% ipython --no-banner

In [1]: import numpy as np

In [2]: from numpy import linalg as LA

In [3]: np.set_printoptions(precision=2, suppress=True, linewidth=120)

In [4]: rd = lambda a: np.round(a, 2) + 0

In [5]: rng = np.random.default_rng(3094)

In [6]: M = np.array([[0, 1, 0, 3, 0, 2], [1, 1, 0, 2, 3, 2], [2, 0, 1, 0, 0, 3]]) * (rng.random((3, 6)) < 0.3)

In [7]: print(M)
[[0 0 0 3 0 0]
 [0 0 0 2 0 0]
 [0 0 0 0 0 0]]

In [8]: LA.lstsq(M[:-1].T, M[-1])[2]
Out[8]: np.int32(1)

In [9]: np.abs(np.diag(LA.qr(M)[1])) > 1e-9
Out[9]: array([False, False, False])

In [10]: rd(M @ LA.pinv(M) @ M)
Out[10]: 
array([[0., 0., 0., 3., 0., 0.],
       [0., 0., 0., 2., 0., 0.],
       [0., 0., 0., 0., 0., 0.]])

In [11]: LA.inv(M)
LinAlgError: Last 2 dimensions of the array must be square


In [12]: data = np.load("out11.npy")

In [13]: data
Out[13]: 
array([[ -8.,  12.,  -9.,   5.],
       [  4.,  -4.,   2.,  -2.],
       [  2.,   0.,  -1.,  -1.],
       [-20.,  30., -22.,  12.]])

In [14]: w1 = np.array([[-1, 2, -2, -2, 0],
    ...:     [-2, -2, 1, 1, -2],
    ...:     [-2, 0, -1, -1, -2],
    ...:     [-2, 1, 1, 0, -1]])

In [15]: b = np.array([0, 0, 1, 0, 1])

In [16]: H = np.maximum(data @ w1 + b, 0)

In [17]: (H > 0).astype(int)
Out[17]: 
array([[0, 0, 1, 1, 0],
       [1, 1, 0, 0, 1],
       [1, 1, 0, 0, 1],
       [0, 0, 1, 1, 0]])

In [18]: (H > 0).mean(axis=0)
Out[18]: array([0.5, 0.5, 0.5, 0.5, 0.5])

In [19]: W2 = np.array([[1, -2, 2], [2, 2, 0], [0, 1, -2], [0, -2, 1], [1, 1, 0]])

In [20]: w1 @ W2
Out[20]: 
array([[ 3,  8,  0],
       [-8, -3, -5],
       [-4,  3, -3],
       [-1,  6, -6]])

In [21]: left, sig, vt = LA.svd(data)

In [22]: V = vt[:(sig > 1e-8).sum()]

In [23]: vec = data[0] + 2 * data[2] + rng.integers(2) * np.eye(4)[0]

In [24]: vec
Out[24]: array([ -4.,  12., -11.,   3.])

In [25]: rd(V.T @ V)
Out[25]: 
array([[ 0.75, -0.25, -0.25, -0.25],
       [-0.25,  0.75, -0.25, -0.25],
       [-0.25, -0.25,  0.75, -0.25],
       [-0.25, -0.25, -0.25,  0.75]])

In [26]: LA.matrix_rank(data, rtol=0.1)
Out[26]: np.int64(1)

In [27]: [round(float(x), 2) for x in LA.svd(data, compute_uv=False)[:3]]
Out[27]: [47.75, 2.86, 0.34]

In [28]: rd(LA.norm(data, 2) / LA.norm(data))
Out[28]: np.float64(1.0)

In [29]: rd(LA.det(data.T))
Out[29]: np.float64(0.0)

In [30]: np.kron(np.eye(2, dtype=int), data)
Out[30]: 
array([[ -8.,  12.,  -9.,   5.,  -0.,   0.,  -0.,   0.],
       [  4.,  -4.,   2.,  -2.,   0.,  -0.,   0.,  -0.],
       [  2.,   0.,  -1.,  -1.,   0.,   0.,  -0.,  -0.],
       [-20.,  30., -22.,  12.,  -0.,   0.,  -0.,   0.],
       [ -0.,   0.,  -0.,   0.,  -8.,  12.,  -9.,   5.],
       [  0.,  -0.,   0.,  -0.,   4.,  -4.,   2.,  -2.],
       [  0.,   0.,  -0.,  -0.,   2.,   0.,  -1.,  -1.],
       [ -0.,   0.,  -0.,   0., -20.,  30., -22.,  12.]])

In [31]: rd(LA.det(data[::-1]))
Out[31]: np.float64(0.0)

In [32]: rd(np.poly(data))
Out[32]: array([ 1.,  1., -4., -4.,  0.])

In [33]: E = np.load("block14.npy")

In [34]: E
Out[34]: 
array([[-3, -4,  1, -2, -3,  0, -2, -3,  1],
       [-1, -2,  3,  0, -1,  2,  0, -1,  3],
       [-6, -7, -2, -5, -6, -3, -5, -6, -2]])

In [35]: vec = np.array([3, -2, -1, 3, 1, -3, 2, -1, -2])

In [36]: h1 = np.maximum(E @ vec, 0)

In [37]: h1
Out[37]: array([0, 0, 0])

In [38]: np.flatnonzero(h1 > 1e-9)
Out[38]: array([], dtype=int64)

In [39]: E.T @ h1
Out[39]: array([0, 0, 0, 0, 0, 0, 0, 0, 0])

In [40]: X = np.abs(np.array([[1, 0, 0, 0], [1, 1, 3, 1], [2, 0, 2, 0], [3, 1, 2, 2]])) + np.eye(4)

In [41]: X = X / X.sum(axis=1, keepdims=True)

In [42]: print(rd(X))
[[1.   0.   0.   0.  ]
 [0.14 0.29 0.43 0.14]
 [0.4  0.   0.6  0.  ]
 [0.33 0.11 0.22 0.33]]

In [43]: O, V = LA.qr(X[:, :2])[0], LA.qr(X[:, 2:])[0]

In [44]: sig = LA.svd(O.T @ V, compute_uv=False)

In [45]: rd(np.degrees(np.arccos(sig.clip(0, 1))))
Out[45]: array([35.46, 81.6 ])

In [46]: rd(LA.norm(O @ O.T - V @ V.T, 2))
Out[46]: np.float64(0.99)

In [47]: B = np.array([[2, 2, -5, -4, -3, 5, 4, -3, -3, 5]])

In [48]: J = np.block([[np.zeros((1, 1)), B], [B.T, np.zeros((10, 10))]])

In [49]: print(J)
[[ 0.  2.  2. -5. -4. -3.  5.  4. -3. -3.  5.]
 [ 2.  0.  0.  0.  0.  0.  0.  0.  0.  0.  0.]
 [ 2.  0.  0.  0.  0.  0.  0.  0.  0.  0.  0.]
 [-5.  0.  0.  0.  0.  0.  0.  0.  0.  0.  0.]
 [-4.  0.  0.  0.  0.  0.  0.  0.  0.  0.  0.]
 [-3.  0.  0.  0.  0.  0.  0.  0.  0.  0.  0.]
 [ 5.  0.  0.  0.  0.  0.  0.  0.  0.  0.  0.]
 [ 4.  0.  0.  0.  0.  0.  0.  0.  0.  0.  0.]
 [-3.  0.  0.  0.  0.  0.  0.  0.  0.  0.  0.]
 [-3.  0.  0.  0.  0.  0.  0.  0.  0.  0.  0.]
 [ 5.  0.  0.  0.  0.  0.  0.  0.  0.  0.  0.]]

In [50]: print(LA.lstsq(J[:-1].T, J[-1])[2])
2

In [51]: np.unique(J.round(6), axis=0).shape
Out[51]: (7, 11)

In [52]: np.abs(np.diag(LA.qr(J)[1])) > 1e-9
Out[52]: array([ True,  True, False, False, False, False, False, False, False, False, False])

In [53]: print(np.allclose(J[:-1].T @ LA.lstsq(J[:-1].T, J[-1])[0], J[-1]))
True

In [54]: arr = np.loadtxt("w.csv", delimiter=",")

In [55]: rd(arr)
Out[55]: 
array([[ 38.44, -38.44, -24.06, -19.49,   7.2 , -24.34,  -5.9 ],
       [ 31.52, -31.52, -18.33, -15.68,   4.53, -18.7 ,  -4.67],
       [ 28.57, -28.57, -15.96, -14.08,   3.45, -16.34,  -4.16],
       [  4.97,  -4.97,   0.03,  -2.14,  -2.3 ,   0.25,  -0.46],
       [  4.78,  -4.78,   0.1 ,  -2.06,  -2.3 ,   0.33,  -0.43],
       [  4.41,  -4.41,   0.25,  -1.89,  -2.29,   0.5 ,  -0.39],
       [  2.91,  -2.91,   0.72,  -1.25,  -2.11,   1.06,  -0.22],
       [  0.91,  -0.91,   0.81,  -0.44,  -1.32,   1.18,  -0.04],
       [  0.4 ,  -0.4 ,   0.57,  -0.23,  -0.83,   0.86,  -0.01],
       [  0.23,  -0.23,   0.41,  -0.15,  -0.58,   0.64,   0.  ],
       [  0.04,  -0.04,   0.09,  -0.03,  -0.13,   0.15,   0.  ],
       [ -0.07,   0.07,  -0.33,   0.12,   0.43,  -0.59,   0.  ],
       [ -0.07,   0.07,  -0.44,   0.16,   0.58,  -0.82,   0.  ],
       [ -0.07,   0.07,  -0.45,   0.17,   0.59,  -0.84,   0.  ],
       [ -0.07,   0.07,  -0.5 ,   0.19,   0.65,  -0.94,   0.01],
       [ -0.07,   0.07,  -0.51,   0.2 ,   0.67,  -0.98,   0.01],
       [ -0.07,   0.07,  -0.63,   0.27,   0.83,  -1.26,   0.01],
       [ -0.02,   0.02,  -0.88,   0.59,   1.24,  -2.21,   0.06],
       [  0.  ,   0.  ,  -0.89,   0.72,   1.32,  -2.48,   0.09],
       [  0.  ,   0.  ,  -0.88,   0.82,   1.36,  -2.67,   0.11],
       [  0.  ,   0.  ,  -0.88,   0.83,   1.36,  -2.68,   0.11],
       [ -0.02,   0.02,  -0.75,   1.2 ,   1.4 ,  -3.17,   0.2 ],
       [ -0.03,   0.03,  -0.69,   1.3 ,   1.39,  -3.26,   0.23],
       [ -0.05,   0.05,  -0.6 ,   1.44,   1.36,  -3.39,   0.26],
       [ -0.06,   0.06,  -0.56,   1.5 ,   1.35,  -3.44,   0.28],
       [ -0.12,   0.12,  -0.36,   1.76,   1.27,  -3.62,   0.35],
       [ -0.32,   0.32,   0.26,   2.43,   0.98,  -3.9 ,   0.54],
       [ -0.85,   0.85,   1.63,   3.68,   0.22,  -4.02,   0.91],
       [ -1.7 ,   1.7 ,   3.62,   5.3 ,  -0.96,  -3.75,   1.39],
       [ -5.33,   5.33,  11.08,  10.72,  -5.56,  -1.29,   3.09],
       [ -6.3 ,   6.3 ,  12.96,  12.03,  -6.74,  -0.5 ,   3.5 ],
       [ -8.89,   8.89,  17.82,  15.33,  -9.79,   1.69,   4.56],
       [-12.31,  12.31,  24.01,  19.46, -13.69,   4.73,   5.89],
       [-13.02,  13.02,  25.29,  20.3 , -14.5 ,   5.39,   6.16],
       [-16.18,  16.18,  30.84,  23.95, -18.01,   8.3 ,   7.33]])

In [56]: th = np.radians(120)

In [57]: Rm = np.eye(7)

In [58]: Rm[6, 6] = Rm[2, 2] = np.cos(th)

In [59]: Rm[6, 2], Rm[2, 6] = -np.sin(th), np.sin(th)

In [60]: rd(Rm)
Out[60]: 
array([[ 1.  ,  0.  ,  0.  ,  0.  ,  0.  ,  0.  ,  0.  ],
       [ 0.  ,  1.  ,  0.  ,  0.  ,  0.  ,  0.  ,  0.  ],
       [ 0.  ,  0.  , -0.5 ,  0.  ,  0.  ,  0.  ,  0.87],
       [ 0.  ,  0.  ,  0.  ,  1.  ,  0.  ,  0.  ,  0.  ],
       [ 0.  ,  0.  ,  0.  ,  0.  ,  1.  ,  0.  ,  0.  ],
       [ 0.  ,  0.  ,  0.  ,  0.  ,  0.  ,  1.  ,  0.  ],
       [ 0.  ,  0.  , -0.87,  0.  ,  0.  ,  0.  , -0.5 ]])

In [61]: B = arr @ Rm.T

In [62]: print(np.allclose(LA.norm(arr, axis=1), LA.norm(B, axis=1)))
True

In [63]: np.allclose(arr @ arr.T, B @ B.T)
Out[63]: True

In [64]: print((Rm != 0).astype(int))
[[1 0 0 0 0 0 0]
 [0 1 0 0 0 0 0]
 [0 0 1 0 0 0 1]
 [0 0 0 1 0 0 0]
 [0 0 0 0 1 0 0]
 [0 0 0 0 0 1 0]
 [0 0 1 0 0 0 1]]

In [65]: print((LA.matrix_power((Rm != 0) + (Rm.T != 0) + np.eye(7), 7) > 0).astype(int))
[[1 0 0 0 0 0 0]
 [0 1 0 0 0 0 0]
 [0 0 1 0 0 0 1]
 [0 0 0 1 0 0 0]
 [0 0 0 0 1 0 0]
 [0 0 0 0 0 1 0]
 [0 0 1 0 0 0 1]]

In [66]: rd(LA.det(Rm))
Out[66]: np.float64(1.0)

In [67]: rd(Rm @ Rm)
Out[67]: 
array([[ 1.  ,  0.  ,  0.  ,  0.  ,  0.  ,  0.  ,  0.  ],
       [ 0.  ,  1.  ,  0.  ,  0.  ,  0.  ,  0.  ,  0.  ],
       [ 0.  ,  0.  , -0.5 ,  0.  ,  0.  ,  0.  , -0.87],
       [ 0.  ,  0.  ,  0.  ,  1.  ,  0.  ,  0.  ,  0.  ],
       [ 0.  ,  0.  ,  0.  ,  0.  ,  1.  ,  0.  ,  0.  ],
       [ 0.  ,  0.  ,  0.  ,  0.  ,  0.  ,  1.  ,  0.  ],
       [ 0.  ,  0.  ,  0.87,  0.  ,  0.  ,  0.  , -0.5 ]])

In [68]: W0 = np.load("test2.npy")

In [69]: W0
Out[69]: 
array([[ 1,  0,  1,  2],
       [ 4,  2,  3,  5],
       [ 6,  4,  3,  7],
       [ 9,  5,  4,  7],
       [12,  8,  5,  7],
       [15, 11,  7,  9],
       [17, 14,  9,  9],
       [18, 16, 11,  9],
       [19, 16, 13,  9],
       [19, 17, 14,  9],
       [21, 17, 15, 11],
       [21, 17, 16, 14]])

In [70]: B = W0 / np.sqrt((W0 ** 2).mean(axis=1, keepdims=True))

In [71]: rd(B[3])
Out[71]: array([1.38, 0.76, 0.61, 1.07])

In [72]: LA.matrix_rank(B) == LA.matrix_rank(W0)
Out[72]: np.True_

In [73]: cen = (W0 - W0.mean(axis=0)) / W0.std(axis=0)

In [74]: rd(cen.std(axis=0))
Out[74]: array([1., 1., 1., 1.])

In [75]: np.argwhere(np.abs(cen) > 2)
Out[75]: 
array([[ 0,  3],
       [11,  3]])

In [76]: b = LA.lstsq(np.delete(cen, 1, axis=1), cen[:, 1])[0]

In [77]: np.abs(b).argmax()
Out[77]: np.int64(0)

In [78]: rd(1 - np.var(cen[:, 1] - np.delete(cen, 1, axis=1) @ b))
Out[78]: np.float64(0.99)

In [79]: lab = W0[:, 0] > np.median(W0[:, 0])

In [80]: f = W0[lab].mean(axis=0) - W0[~lab].mean(axis=0)

In [81]: rd(f)
Out[81]: array([11.33, 11.17,  9.17,  4.  ])

In [82]: lab.astype(int)
Out[82]: array([0, 0, 0, 0, 0, 0, 1, 1, 1, 1, 1, 1])

In [83]: rd((((W0 - W0.mean(axis=0)) @ f > 0) == lab).mean())
Out[83]: np.float64(0.92)

In [84]: print(((W0 - W0.mean(axis=0)) @ f > 0).astype(int))
[0 0 0 0 0 1 1 1 1 1 1 1]

In [85]: mat = np.load("run0.npy")

In [86]: mat
Out[86]: 
array([[ 0.7,  1.1,  1.4],
       [-1.1,  2. ,  0. ],
       [ 0.1,  0.6,  0.3],
       [-1.5,  2.6, -1.2],
       [ 6.5,  4.5,  3. ],
       [-0.2,  0. ,  0.3],
       [ 0.3, -1. , -1.5],
       [ 0. ,  2.3,  0.8],
       [-0.1, -0.5,  0.2],
       [ 0.3, -2.4, -0.8],
       [-0.6, -1. , -1.8]])

In [87]: cen = mat - mat.mean(axis=0)

In [88]: left, sig, vt = LA.svd(cen, full_matrices=False)

In [89]: np.abs(left[:, 0]).argmax()
Out[89]: np.int64(4)

In [90]: rd(sig)
Out[90]: array([8.8 , 4.68, 2.19])

In [91]: rd(cen.mean(axis=0))
Out[91]: array([0., 0., 0.])

In [92]: (np.sign(left[:, 0]) == np.sign(left[0, 0])).astype(int)
Out[92]: array([1, 0, 0, 0, 1, 0, 0, 1, 0, 0, 0])

In [93]: rd(np.abs(vt[-1]))
Out[93]: array([0.36, 0.26, 0.89])

In [94]: th = np.radians(72)

In [95]: Rm = np.eye(3)

In [96]: Rm[1, 1] = Rm[0, 0] = np.cos(th)

In [97]: Rm[1, 0], Rm[0, 1] = -np.sin(th), np.sin(th)

In [98]: rd(Rm)
Out[98]: 
array([[ 0.31,  0.95,  0.  ],
       [-0.95,  0.31,  0.  ],
       [ 0.  ,  0.  ,  1.  ]])

In [99]: B = mat @ Rm.T

In [100]: np.allclose(mat @ mat.T, B @ B.T)
Out[100]: True

In [101]: print(rd(LA.det(Rm)), rd(np.trace(Rm)))
1.0 1.62

In [102]: print(rd(LA.svd(mat, compute_uv=False)), rd(LA.svd(B, compute_uv=False)))
[9.14 4.79 2.36] [9.14 4.79 2.36]

In [103]: np.allclose(LA.norm(mat, axis=1), LA.norm(B, axis=1))
Out[103]: True

In [104]: print(rd(np.abs(B - mat).max(axis=0)))
[3.51 9.29 0.  ]
